% python3 -q
>>> import numpy as np
>>> import numpy.linalg as la
>>> np.set_printoptions(suppress=True, linewidth=120)
>>> mat = -2 * np.eye(14) + np.eye(14, k=1)
>>> mat
array([[-2.,  1.,  0.,  0.,  0.,  0.,  0.,  0.,  0.,  0.,  0.,  0.,  0.,  0.],
       [ 0., -2.,  1.,  0.,  0.,  0.,  0.,  0.,  0.,  0.,  0.,  0.,  0.,  0.],
       [ 0.,  0., -2.,  1.,  0.,  0.,  0.,  0.,  0.,  0.,  0.,  0.,  0.,  0.],
       [ 0.,  0.,  0., -2.,  1.,  0.,  0.,  0.,  0.,  0.,  0.,  0.,  0.,  0.],
       [ 0.,  0.,  0.,  0., -2.,  1.,  0.,  0.,  0.,  0.,  0.,  0.,  0.,  0.],
       [ 0.,  0.,  0.,  0.,  0., -2.,  1.,  0.,  0.,  0.,  0.,  0.,  0.,  0.],
       [ 0.,  0.,  0.,  0.,  0.,  0., -2.,  1.,  0.,  0.,  0.,  0.,  0.,  0.],
       [ 0.,  0.,  0.,  0.,  0.,  0.,  0., -2.,  1.,  0.,  0.,  0.,  0.,  0.],
       [ 0.,  0.,  0.,  0.,  0.,  0.,  0.,  0., -2.,  1.,  0.,  0.,  0.,  0.],
       [ 0.,  0.,  0.,  0.,  0.,  0.,  0.,  0.,  0., -2.,  1.,  0.,  0.,  0.],
       [ 0.,  0.,  0.,  0.,  0.,  0.,  0.,  0.,  0.,  0., -2.,  1.,  0.,  0.],
       [ 0.,  0.,  0.,  0.,  0.,  0.,  0.,  0.,  0.,  0.,  0., -2.,  1.,  0.],
       [ 0.,  0.,  0.,  0.,  0.,  0.,  0.,  0.,  0.,  0.,  0.,  0., -2.,  1.],
       [ 0.,  0.,  0.,  0.,  0.,  0.,  0.,  0.,  0.,  0.,  0.,  0.,  0., -2.]])
>>> la.norm(mat, axis=1).argmax()
np.int64(0)
>>> round(la.norm(mat, 1), 3), np.round(la.norm(mat, np.inf), 3)
(np.float64(3.0), np.float64(3.0))
>>> np.round(la.norm(mat[5] - mat[10]), 3)
np.float64(3.162)
>>> np.round(la.norm(mat, axis=0), 3)
array([2.   , 2.236, 2.236, 2.236, 2.236, 2.236, 2.236, 2.236, 2.236, 2.236, 2.236, 2.236, 2.236, 2.236])
>>> round(float(la.norm(mat, "nuc")), 3)
29.648
>>> np.round(la.norm(mat, 2), 3)
np.float64(2.985)
>>> W1 = np.array([[2, 2, 1, 3, 0, 1],
...     [7, 1, 7, 2, 0, 9],
...     [7, 3, 1, 2, 6, 8],
...     [9, 2, 6, 0, 3, 6],
...     [4, 0, 8, 0, 6, 2],
...     [8, 0, 5, 0, 6, 3],
...     [0, 3, 5, 3, 9, 4],
...     [5, 6, 2, 7, 4, 0],
...     [7, 3, 3, 5, 3, 6],
...     [5, 1, 4, 3, 4, 4],
...     [7, 4, 9, 0, 6, 7],
...     [9, 1, 5, 8, 7, 2],
...     [3, 8, 0, 5, 0, 4],
...     [7, 8, 1, 8, 3, 3]])
>>> c = np.array([1, 7, 5, 0, 1, 7])
>>> H = np.maximum(mat @ W1 + c, 0)
>>> (H > 0).astype(int)
array([[1, 1, 1, 0, 1, 1],
       [0, 1, 0, 0, 1, 0],
       [0, 1, 1, 0, 0, 0],
       [0, 1, 1, 0, 1, 0],
       [1, 1, 0, 0, 0, 1],
       [0, 1, 0, 1, 0, 1],
       [1, 1, 0, 1, 0, 0],
       [0, 0, 1, 0, 0, 1],
       [0, 1, 1, 0, 0, 0],
       [0, 1, 1, 0, 0, 1],
       [0, 0, 0, 1, 0, 0],
       [0, 1, 0, 0, 0, 1],
       [1, 0, 1, 0, 1, 1],
       [0, 0, 1, 0, 0, 1]])
>>> la.matrix_rank(H)
np.int64(6)
>>> cent = np.array([[-2, -5, 1],
...     [3, 5, -2],
...     [-1, 2, -4],
...     [-1, -2, 4],
...     [-1, 1, 2],
...     [1, 1, 0]])
>>> W1 @ cent
array([[ -1,  -3,   6],
       [-11, -11, -15],
       [ -6,  -8,  17],
       [-15, -14, -13],
       [-20,   4, -16],
       [-24, -21,   0],
       [ -4,  32,   4],
       [ -5,  -1,  21],
       [-10, -15,  15],
       [-14, -10,   7],
       [-10,  16, -25],
       [-33, -37,  33],
       [ 17,  19,   7],
       [  1,  -3,  25]])
>>> H @ cent
array([[  7.,  35., -42.],
       [ 17.,  47.,  -2.],
       [  0.,  33., -42.],
       [  7.,  18.,  -8.],
       [ 25.,  36., -13.],
       [ 32.,  49.,  -8.],
       [  8.,   3.,  -4.],
       [  9.,  21., -16.],
       [  3.,  16., -16.],
       [ 27.,  63., -42.],
       [ -8., -16.,  32.],
       [ 46.,  72., -26.],
       [-12.,   8., -14.],
       [ -2.,   7., -12.]])
>>> B = mat / la.norm(mat, axis=1, keepdims=True)
>>> cov = B @ B.T
>>> np.argwhere(np.triu(np.abs(cov) > 0.95, 1))
array([], shape=(0, 2), dtype=int64)
>>> cov[10].round(3)
array([ 0. ,  0. ,  0. ,  0. ,  0. ,  0. ,  0. ,  0. ,  0. , -0.4,  1. , -0.4,  0. ,  0. ])
>>> (cov - 2 * np.eye(14)).round(6).argmax(axis=1)
array([2, 3, 0, 0, 0, 0, 0, 0, 0, 0, 0, 0, 0, 0])
>>> np.round(la.norm(B, axis=1), 3)
array([1., 1., 1., 1., 1., 1., 1., 1., 1., 1., 1., 1., 1., 1.])
>>> W0 = np.loadtxt("layer16.csv", delimiter=",")
>>> W0
array([[ 2.763,  0.963,  1.97 , -3.93 ,  2.061, -2.082],
       [ 3.037,  1.074,  1.985, -4.088,  1.961, -1.818],
       [ 2.981,  0.92 ,  2.202, -4.069,  1.939, -2.143],
       [ 3.011,  0.989,  1.96 , -4.052,  1.847, -1.945],
       [ 3.004,  1.034,  2.069, -4.017,  2.026, -1.878],
       [ 2.973,  0.932,  2.029, -3.9  ,  2.058, -2.016],
       [ 3.047,  1.106,  2.036, -4.15 ,  2.01 , -1.935],
       [ 3.194,  1.098,  2.147, -4.14 ,  2.049, -2.062],
       [ 3.061,  1.075,  1.878, -3.835,  2.025, -1.813],
       [ 2.967,  1.03 ,  2.05 , -3.836,  2.075, -2.099],
       [ 3.104,  1.045,  2.027, -3.929,  2.086, -2.111],
       [ 2.992,  0.997,  2.013, -4.088,  1.986, -1.862],
       [ 2.971,  1.054,  2.067, -4.048,  2.2  , -2.134],
       [ 2.916,  1.136,  1.993, -4.079,  1.874, -1.894],
       [ 2.941,  0.797,  2.   , -4.004,  2.004, -1.924],
       [ 2.992,  0.884,  2.041, -4.14 ,  2.074, -2.027],
       [ 3.036,  0.988,  2.026, -4.097,  1.95 , -2.01 ],
       [ 3.12 ,  0.808,  1.801, -3.998,  1.909, -2.007],
       [ 2.939,  1.119,  1.948, -4.021,  1.947, -1.985],
       [ 3.152,  0.885,  2.136, -3.91 ,  2.11 , -2.071],
       [ 2.905,  1.105,  2.122, -3.942,  1.901, -2.003],
       [ 3.267,  0.961,  2.068, -3.929,  2.011, -2.031],
       [ 2.885,  0.86 ,  1.9  , -4.065,  1.867, -2.059],
       [ 0.014, -3.064,  0.166, -1.933, -4.036, -1.842],
       [ 0.013, -3.009,  0.091, -1.954, -4.   , -2.134],
       [-0.025, -2.992,  0.021, -1.992, -4.073, -2.001],
       [ 0.012, -2.859, -0.036, -2.005, -3.989, -2.125],
       [ 0.004, -2.956, -0.014, -2.075, -4.133, -1.975],
       [-0.031, -2.972,  0.1  , -1.782, -3.884, -1.962],
       [-0.14 , -3.002,  0.039, -1.966, -4.117, -1.926],
       [ 0.02 , -3.168,  0.037, -1.891, -4.124, -2.05 ],
       [ 0.054, -2.895, -0.029, -2.156, -3.984, -1.851],
       [-0.065, -3.05 , -0.017, -2.03 , -4.16 , -1.978],
       [-0.08 , -2.888,  0.105, -2.051, -3.828, -2.02 ],
       [-0.005, -3.092, -0.052, -2.01 , -4.101, -1.84 ],
       [ 0.119, -3.04 ,  0.089, -1.864, -3.965, -2.098],
       [-0.011, -3.028, -0.103, -2.109, -4.144, -2.056],
       [-0.024, -3.063, -0.052, -2.021, -3.974, -2.094],
       [ 0.05 , -3.071, -0.091, -2.057, -3.967, -1.901],
       [-0.105, -2.868, -0.155, -2.083, -4.019, -2.144],
       [-0.04 , -2.9  , -0.006, -2.016, -4.051, -1.997],
       [ 0.056, -2.693,  0.232, -1.907, -3.911, -2.09 ],
       [-0.148, -3.175, -0.096, -2.041, -3.903, -2.082],
       [ 0.007, -3.069,  0.074, -1.912, -3.919, -1.898],
       [ 0.034, -2.831,  0.143, -1.966, -3.989, -2.239],
       [ 0.034, -3.14 ,  0.01 , -1.842, -4.228, -2.123]])
>>> cov = W0.T @ W0
>>> np.round(la.svd(W0, compute_uv=False) ** 2, 3)
array([883.45 , 758.566,   0.594,   0.429,   0.357,   0.234])
>>> np.allclose(cov, cov.T)
True
>>> feats = np.loadtxt("sample14.csv", delimiter=",")
>>> feats.round(3)
array([[0.2  , 0.   , 0.   , 0.   , 0.2  , 0.   , 0.   , 0.   , 0.2  , 0.   , 0.2  , 0.   , 0.2  ],
       [0.   , 1.   , 0.   , 0.   , 0.   , 0.   , 0.   , 0.   , 0.   , 0.   , 0.   , 0.   , 0.   ],
       [0.   , 0.   , 0.4  , 0.   , 0.   , 0.   , 0.   , 0.2  , 0.2  , 0.   , 0.   , 0.2  , 0.   ],
       [0.   , 0.2  , 0.2  , 0.2  , 0.2  , 0.   , 0.   , 0.   , 0.2  , 0.   , 0.   , 0.   , 0.   ],
       [0.   , 0.2  , 0.   , 0.   , 0.2  , 0.2  , 0.2  , 0.   , 0.   , 0.   , 0.   , 0.2  , 0.   ],
       [0.333, 0.   , 0.   , 0.   , 0.   , 0.333, 0.   , 0.   , 0.   , 0.   , 0.   , 0.333, 0.   ],
       [0.143, 0.143, 0.143, 0.   , 0.143, 0.   , 0.143, 0.   , 0.143, 0.143, 0.   , 0.   , 0.   ],
       [0.   , 0.   , 0.2  , 0.2  , 0.   , 0.   , 0.   , 0.4  , 0.   , 0.2  , 0.   , 0.   , 0.   ],
       [0.   , 0.   , 0.   , 0.   , 0.2  , 0.   , 0.   , 0.2  , 0.4  , 0.   , 0.2  , 0.   , 0.   ],
       [0.   , 0.   , 0.2  , 0.   , 0.   , 0.   , 0.2  , 0.2  , 0.   , 0.2  , 0.2  , 0.   , 0.   ],
       [0.   , 0.2  , 0.   , 0.   , 0.2  , 0.2  , 0.   , 0.   , 0.   , 0.   , 0.4  , 0.   , 0.   ],
       [0.143, 0.   , 0.   , 0.143, 0.143, 0.   , 0.   , 0.   , 0.143, 0.143, 0.   , 0.286, 0.   ],
       [0.125, 0.   , 0.125, 0.125, 0.125, 0.125, 0.   , 0.125, 0.   , 0.   , 0.125, 0.   , 0.125]])
>>> B = feats / la.norm(feats, axis=1, keepdims=True)
>>> cov = B @ B.T
>>> np.round(la.norm(B, axis=1), 3)
array([1., 1., 1., 1., 1., 1., 1., 1., 1., 1., 1., 1., 1.])
